$ python3 -q
>>> import numpy as np
>>> import numpy.linalg as la
>>> np.set_printoptions(precision=2, suppress=True, linewidth=160, legacy="1.25")
>>> E = np.load("w.npy")
>>> print(E)
[[14.  9. 15. 21.]
 [ 9. 14. 15. 21.]
 [15. 15. 30. 35.]
 [21. 21. 35. 54.]]
>>> hat = np.triu(np.array([[2, 3, 1, 5], [0, 0, 5, 2], [1, 5, 0, 0], [3, 0, 5, 5]]), 1) + np.eye(4)
>>> out = hat @ E @ la.inv(hat)
>>> print(np.poly(out))
[    1.  -112.  1530. -7400. 12125.]
>>> Uu, sv, Vh = la.svd(E)
>>> print(sv)
[97.  5.  5.  5.]
>>> print(np.argmax(sv[:-1] / (sv[1:] + 1e-6)) + 1)
1
>>> out = Uu[:, :1] @ np.diag(sv[:1]) @ Vh[:1]
>>> print(np.round(la.norm(E - out) / la.norm(E), 2))
0.09
>>> print(out)
[[ 9.49  9.49 15.82 22.14]
 [ 9.49  9.49 15.82 22.14]
 [15.82 15.82 26.36 36.9 ]
 [22.14 22.14 36.9  51.66]]
>>> print(la.matrix_rank(out))
1
>>> print(round(np.abs(E - out).max(), 2))
4.51
>>> ev, evecs = la.eigh(E)
>>> x = np.array([-2, 0, 1, -2])
>>> print((np.sign(evecs[:, -1].round(6)) == np.sign(evecs[0, -1].round(6))).astype(int))
[1 1 1 1]
>>> print(x @ E @ x / (x @ x), round(float(ev[0]), 2), round(ev[-1], 2))
30.0 5.0 97.0
>>> print(np.abs(E).sum(axis=1).max(), np.round(np.abs(ev).max(), 2))
131.0 97.0
>>> print(evecs * np.sqrt(ev) @ evecs.T)
[[2.98 0.74 1.24 1.74]
 [0.74 2.98 1.24 1.74]
 [1.24 1.24 4.3  2.9 ]
 [1.74 1.74 2.9  6.29]]
>>> print(round(la.norm(E, 2) / la.norm(E), 2))
1.0
>>> print(np.argsort(-la.norm(E, axis=0).round(6), kind="stable")[:3])
[3 2 0]
>>> print(la.cond(E) > 100)
False
>>> out = la.inv(E)
>>> print(round(la.slogdet(E)[0], 2))
1.0
>>> print(np.allclose(out, E.T))
False
>>> print(round(la.det(E) * la.det(out), 2))
1.0
>>> print(la.det(E) * out)
[[2200. -225. -375. -525.]
 [-225. 2200. -375. -525.]
 [-375. -375. 1800. -875.]
 [-525. -525. -875. 1200.]]
>>> print(np.round(E @ out, 2) + 0)
[[1. 0. 0. 0.]
 [0. 1. 0. 0.]
 [0. 0. 1. 0.]
 [0. 0. 0. 1.]]
>>> print(round(la.cond(E), 2))
19.4
>>> arr = np.array([[-7, -2, 2, 2, -2, 0, 2, 2],
...     [-1, 4, 1, 2, 2, -1, -2, -2],
...     [0, 1, 9, 2, -1, -2, 2, 0],
...     [2, 1, 1, -9, -1, 2, -2, 0],
...     [0, 1, 1, 0, -1, -2, -1, -1],
...     [0, 0, 1, -2, -2, -2, 0, -1],
...     [1, -1, -2, -1, -1, -1, -8, 2],
...     [0, 0, -1, 0, 1, 1, 2, 5]])
>>> print(arr)
[[-7 -2  2  2 -2  0  2  2]
 [-1  4  1  2  2 -1 -2 -2]
 [ 0  1  9  2 -1 -2  2  0]
 [ 2  1  1 -9 -1  2 -2  0]
 [ 0  1  1  0 -1 -2 -1 -1]
 [ 0  0  1 -2 -2 -2  0 -1]
 [ 1 -1 -2 -1 -1 -1 -8  2]
 [ 0  0 -1  0  1  1  2  5]]
>>> print(la.cond(arr) > 100)
False
>>> print(np.round(np.abs(la.svd(arr)[2][-1]), 2) + 0)
[0.15 0.42 0.08 0.25 0.72 0.46 0.   0.04]
>>> F = np.loadtxt("out11.csv", delimiter=",")
>>> print(F)
[[ 0.  0.  0.  0.  0.  2. -2.  2.  2. -2.  2.  0.  2.]
 [ 0.  0.  0.  0.  1. -1. -2. -1. -2. -1.  2.  2.  0.]
 [ 0.  0.  0.  0.  2.  1.  2. -1. -1. -2.  1. -1.  0.]
 [ 0.  0.  0.  0.  2. -2. -2.  1.  1.  2.  0.  0.  0.]
 [ 0.  1.  2.  2.  0.  0.  0.  0.  0.  0.  0.  0.  0.]
 [ 2. -1.  1. -2.  0.  0.  0.  0.  0.  0.  0.  0.  0.]
 [-2. -2.  2. -2.  0.  0.  0.  0.  0.  0.  0.  0.  0.]
 [ 2. -1. -1.  1.  0.  0.  0.  0.  0.  0.  0.  0.  0.]
 [ 2. -2. -1.  1.  0.  0.  0.  0.  0.  0.  0.  0.  0.]
 [-2. -1. -2.  2.  0.  0.  0.  0.  0.  0.  0.  0.  0.]
 [ 2.  2.  1.  0.  0.  0.  0.  0.  0.  0.  0.  0.  0.]
 [ 0.  2. -1.  0.  0.  0.  0.  0.  0.  0.  0.  0.  0.]
 [ 2.  0.  0.  0.  0.  0.  0.  0.  0.  0.  0.  0.  0.]]
>>> x = np.array([5, 8, 1, -1, -8, 3, 1, 7])
>>> y = arr @ x
>>> print(y)
[-19  -9  19  40   3   6   7  31]
>>> print(la.solve(arr, -1 * y))
[-5. -8. -1.  1.  8. -3. -1. -7.]
>>> print(la.solve(arr, y + arr[:, 1]))
[ 5.  9.  1. -1. -8.  3.  1.  7.]
>>> A = np.load("dump.npy")
>>> print(A)
[[ 1. -2.  2.  2.  0.  0.]
 [ 0.  0.  3.  3.  2.  2.]
 [ 0.  2.  3.  3.  2.  0.]
 [ 0.  2.  0.  1.  3.  2.]
 [ 0.  2.  3.  1.  3.  0.]
 [ 0.  0.  2.  3.  3.  3.]]
>>> T = np.stack([A, -3 * A, A[::-1]])
>>> print(la.norm(T, axis=(1, 2)))
[11.7  35.11 11.7 ]
>>> print(T.shape)
(3, 6, 6)
>>> print((T @ A.T).shape)
(3, 6, 6)
>>> print(la.matrix_rank(T.reshape(3, -1)))
2
>>> print(T.sum(axis=0))
[[-2.  4. -2. -1.  3.  3.]
 [ 0.  2. -3. -5. -1. -4.]
 [ 0. -2. -6. -5. -1.  2.]
 [ 0. -2.  3.  1. -4. -4.]
 [ 0. -4. -3.  1. -4.  2.]
 [ 1. -2. -2. -4. -6. -6.]]
>>> x = np.array([4, 1, 8, 5, 3, 9])
>>> h1 = np.maximum(A @ x, 0)
>>> print(h1)
[28. 63. 47. 34. 40. 67.]
>>> print(A.T @ h1)
[ 28. 186. 640. 661. 643. 395.]
>>> print(np.tanh(A @ x))
[1. 1. 1. 1. 1. 1.]
>>> x = np.array([-2, 2, -1, 3, 2, 2])
>>> print(A * x)
[[-2. -4. -2.  6.  0.  0.]
 [-0.  0. -3.  9.  4.  4.]
 [-0.  4. -3.  9.  4.  0.]
 [-0.  4. -0.  3.  6.  4.]
 [-0.  4. -3.  3.  6.  0.]
 [-0.  0. -2.  9.  6.  6.]]
>>> print(A @ x)
[-2. 14. 14. 17. 10. 19.]
>>> print(A @ np.ones(6))
[ 3. 10. 10.  8.  9. 11.]
>>> print(A.reshape(2, -1))
[[ 1. -2.  2.  2.  0.  0.  0.  0.  3.  3.  2.  2.  0.  2.  3.  3.  2.  0.]
 [ 0.  2.  0.  1.  3.  2.  0.  2.  3.  1.  3.  0.  0.  0.  2.  3.  3.  3.]]
>>> T = A.reshape(6, 2, -1)
>>> print(T[:, 0])
[[ 1. -2.  2.]
 [ 0.  0.  3.]
 [ 0.  2.  3.]
 [ 0.  2.  0.]
 [ 0.  2.  3.]
 [ 0.  0.  2.]]
>>> out = A / np.sqrt((A ** 2).mean(axis=1, keepdims=True))
>>> print(A - A.mean(axis=1, keepdims=True))
[[ 0.5  -2.5   1.5   1.5  -0.5  -0.5 ]
 [-1.67 -1.67  1.33  1.33  0.33  0.33]
 [-1.67  0.33  1.33  1.33  0.33 -1.67]
 [-1.33  0.67 -1.33 -0.33  1.67  0.67]
 [-1.5   0.5   1.5  -0.5   1.5  -1.5 ]
 [-1.83 -1.83  0.17  1.17  1.17  1.17]]
>>> print(la.matrix_rank(A - A.mean(axis=1, keepdims=True)))
5
>>> out = np.array([[-2, 2, -1, 0], [0, 5, -5, -3], [-5, -5, -4, -2], [-4, -3, -1, -2]])
>>> C = np.array([[3, 7, 3], [8, -1, -5], [9, 6, 8]])
>>> data = np.block([[out, np.array([[1, 0, 2], [1, 2, 1], [1, 2, 2], [1, 2, 2]])], [np.zeros((3, 4)), C]])
>>> print(data)
[[-2.  2. -1.  0.  1.  0.  2.]
 [ 0.  5. -5. -3.  1.  2.  1.]
 [-5. -5. -4. -2.  1.  2.  2.]
 [-4. -3. -1. -2.  1.  2.  2.]
 [ 0.  0.  0.  0.  3.  7.  3.]
 [ 0.  0.  0.  0.  8. -1. -5.]
 [ 0.  0.  0.  0.  9.  6.  8.]]
>>> print(np.sort(np.abs(la.eigvals(data))))
[1.94 1.94 6.89 7.46 8.27 8.74 8.74]
>>> print(np.allclose(data, data.T))
False
>>> print(np.trace(data))
7.0
>>> print((data + data.T) / 2)
[[-2.   1.  -3.  -2.   0.5  0.   1. ]
 [ 1.   5.  -5.  -3.   0.5  1.   0.5]
 [-3.  -5.  -4.  -1.5  0.5  1.   1. ]
 [-2.  -3.  -1.5 -2.   0.5  1.   1. ]
 [ 0.5  0.5  0.5  0.5  3.   7.5  6. ]
 [ 0.   1.   1.   1.   7.5 -1.   0.5]
 [ 1.   0.5  1.   1.   6.   0.5  8. ]]
>>> la.determinant(data)
Traceback (most recent call last):
  File "<python-input-74>", line 1, in <module>
    la.determinant(data)
    ^^^^^^^^^^^^^^
AttributeError: module 'numpy.linalg' has no attribute 'determinant'
>>> r0, r1 = data[6], data[0]
>>> print(r0 @ r1)
25.0
>>> p = (r0 @ r1) / (r0 @ r0) * r0
>>> print(la.matrix_rank(np.outer(r0, r1)))
1
>>> print(round((r1 - p) @ r0, 2))
-0.0
>>> Uu, sv, Vh = la.svd(data, full_matrices=False)
>>> print(Uu.shape, sv.shape, Vh.shape)
(7, 7) (7,) (7, 7)
>>> print(np.cumsum(sv ** 2) / np.sum(sv ** 2))
[0.51 0.7  0.85 0.96 0.99 1.   1.  ]
>>> r0 = np.array([-1, 4, 1, -2, 5, 1, -2])
>>> out = data + np.outer(r0, np.eye(7)[5])
>>> print(out)
[[-2.  2. -1.  0.  1. -1.  2.]
 [ 0.  5. -5. -3.  1.  6.  1.]
 [-5. -5. -4. -2.  1.  3.  2.]
 [-4. -3. -1. -2.  1.  0.  2.]
 [ 0.  0.  0.  0.  3. 12.  3.]
 [ 0.  0.  0.  0.  8.  0. -5.]
 [ 0.  0.  0.  0.  9.  4.  8.]]
>>> print(la.matrix_rank(la.inv(out) - la.inv(data), tol=1e-8))
1
>>> print(round(la.det(out) / la.det(data), 2), np.round(1 + la.solve(data, r0)[5], 2))
2.19 2.19
>>> x = np.array([-3, 0, -3, -4, 4, -2, -3])
>>> print(out * x)
[[  6.   0.   3.  -0.   4.   2.  -6.]
 [ -0.   0.  15.  12.   4. -12.  -3.]
 [ 15.  -0.  12.   8.   4.  -6.  -6.]
 [ 12.  -0.   3.   8.   4.  -0.  -6.]
 [ -0.   0.  -0.  -0.  12. -24.  -9.]
 [ -0.   0.  -0.  -0.  32.  -0.  15.]
 [ -0.   0.  -0.  -0.  36.  -8. -24.]]
>>> print((out * x).sum(axis=1))
[  9.  16.  27.  21. -21.  47.   4.]
>>> K = np.load("block13.npy")
>>> print(K)
[[-2.  1.  1.  1.  1.  1.  1.]
 [ 1. -2.  1.  1.  1.  1.  1.]
 [ 1.  1. -2.  1.  1.  1.  1.]
 [ 1.  1.  1. -2.  1.  1.  1.]
 [ 1.  1.  1.  1. -2.  1.  1.]
 [ 1.  1.  1.  1.  1. -2.  1.]
 [ 1.  1.  1.  1.  1.  1. -2.]]
>>> print(np.sort(np.abs(np.fft.fft(K[0]))), np.sort(la.svd(K, compute_uv=False)))
[3. 3. 3. 3. 3. 3. 4.] [3. 3. 3. 3. 3. 3. 4.]
>>> print(np.allclose(K @ K.T, K.T @ K))
True
>>> w1 = np.array([[-3, -8, 7, 5, -8, -7],
...     [-4, -1, -6, 1, 0, 4],
...     [5, 0, -9, 6, 2, 0],
...     [-3, 8, 7, 3, -1, 1],
...     [-6, 5, -8, -9, -9, 3],
...     [-2, -6, 5, 6, 0, 6],
...     [5, 1, -5, 0, 0, 5]])
>>> b = np.array([3, 1, 2, 2, 0, 3])
>>> act = np.maximum(K @ w1 + b, 0)
>>> print((act > 0).mean(axis=0))
[0.71 0.43 0.57 0.57 0.29 0.71]
>>> print(act)
[[ 4. 24.  0.  0.  8. 36.]
 [ 7.  3. 11. 11.  0.  3.]
 [ 0.  0. 20.  0.  0. 15.]
 [ 4.  0.  0.  5.  0. 12.]
 [13.  0. 17. 41. 11.  6.]
 [ 1. 18.  0.  0.  0.  0.]
 [ 0.  0.  8. 14.  0.  0.]]
>>> print((act > 0).astype(int))
[[1 1 0 0 1 1]
 [1 1 1 1 0 1]
 [0 0 1 0 0 1]
 [1 0 0 1 0 1]
 [1 0 1 1 1 1]
 [1 1 0 0 0 0]
 [0 0 1 1 0 0]]
>>> C = np.array([[3, -3], [-1, -1], [1, 2], [0, 1], [3, -1], [-3, 0]])
>>> print(w1 @ C)
[[  3  44]
 [-29   2]
 [ 12 -29]
 [-16  19]
 [-67  -3]
 [-13  28]
 [ -6 -26]]
>>> print(act @ C)
[[-96. -44.]
 [ 20.   9.]
 [-25.  40.]
 [-24.  -7.]
 [ 71.  25.]
 [-15. -21.]
 [  8.  30.]]
